$ ipython --no-banner

In [1]: import numpy as np

In [2]: from numpy import linalg as LA

In [3]: np.set_printoptions(suppress=True, linewidth=140)

In [4]: F = np.loadtxt("dump.csv", delimiter=",")

In [5]: print(F)
[[ 2.1   -0.7   -0.8   -0.7    0.2  ]
 [ 2.8   -0.1    0.2    0.9    0.1  ]
 [-0.9    1.3    1.2    0.3   -2.5  ]
 [ 2.6   -1.     1.8    0.1    1.1  ]
 [ 2.801 -1.061  1.924  0.538  0.938]]

In [6]: blk = np.stack([F, 3 * F, F[::-1]])

In [7]: print(LA.matrix_rank(blk))
[5 5 5]

In [8]: print(np.round(np.einsum("bij,cij->bc", blk, blk), 3))
[[ 51.122 153.367  35.953]
 [153.367 460.101 107.86 ]
 [ 35.953 107.86   51.122]]

In [9]: print(LA.matrix_rank(blk.reshape(3, -1)))
2

In [10]: print(blk.shape)
(3, 5, 5)

In [11]: data = np.load("out7.npy")

In [12]: print(data)
[[ -0.8  -0.5   1.    0.6]
 [ -0.6   1.   -1.1   0.9]
 [  0.4  -1.9  -1.9   0.6]
 [ -0.7  -0.3   0.7  -0.7]
 [  0.7  -0.5   0.8  -1.4]
 [ -1.1   0.6  -0.2   0.5]
 [  0.8  -1.   -1.2  -2.1]
 [ -0.3   0.    0.    1.1]
 [  0.3  -0.2  -0.5   0.3]
 [  0.3   2.1   0.3  -0.5]
 [-10.   16.    2.  -13. ]
 [  1.7   0.8  -0.3   0.6]
 [  0.2  -0.3  -0.7   0. ]
 [ -0.2   0.7  -0.9   0.4]
 [ -0.6   0.4  -0.2   0.3]
 [  1.    0.1  -1.3  -1.5]
 [ -1.4   0.3  -0.9   1.6]
 [  1.2  -0.5   0.9  -0.7]
 [ -0.8   0.6  -0.3   0. ]
 [  1.1   0.   -1.1   0.4]
 [ -2.4  -0.6   1.1   0.2]]

In [13]: # row 10 is much longer than the rest

In [14]: x0 = np.array([0, 3, 4, 5])

In [15]: target = data @ x0

In [16]: print(np.round(LA.lstsq(data, target)[0], 3) + 0)
[0. 3. 4. 5.]

In [17]: print(np.round(LA.pinv(data) @ data, 3) + 0)
[[1. 0. 0. 0.]
 [0. 1. 0. 0.]
 [0. 0. 1. 0.]
 [0. 0. 0. 1.]]

In [18]: rng = np.random.default_rng(17239)

In [19]: target = target + 0.05 * rng.normal(size=21)

In [20]: print(target.round(3))
[  5.496   3.079 -10.361  -1.571  -5.289   3.506 -18.341   5.523  -1.007   4.958  -8.957   4.199  -3.714   0.527   1.923 -12.346   5.344
  -1.421   0.562  -2.509   3.569]

In [21]: beta, *_ = LA.lstsq(data, target)

In [22]: print(np.round(data.T @ (target - data @ beta), 3) + 0)
[0. 0. 0. 0.]

In [23]: print(np.round(LA.norm(target - data @ beta), 3))
0.194
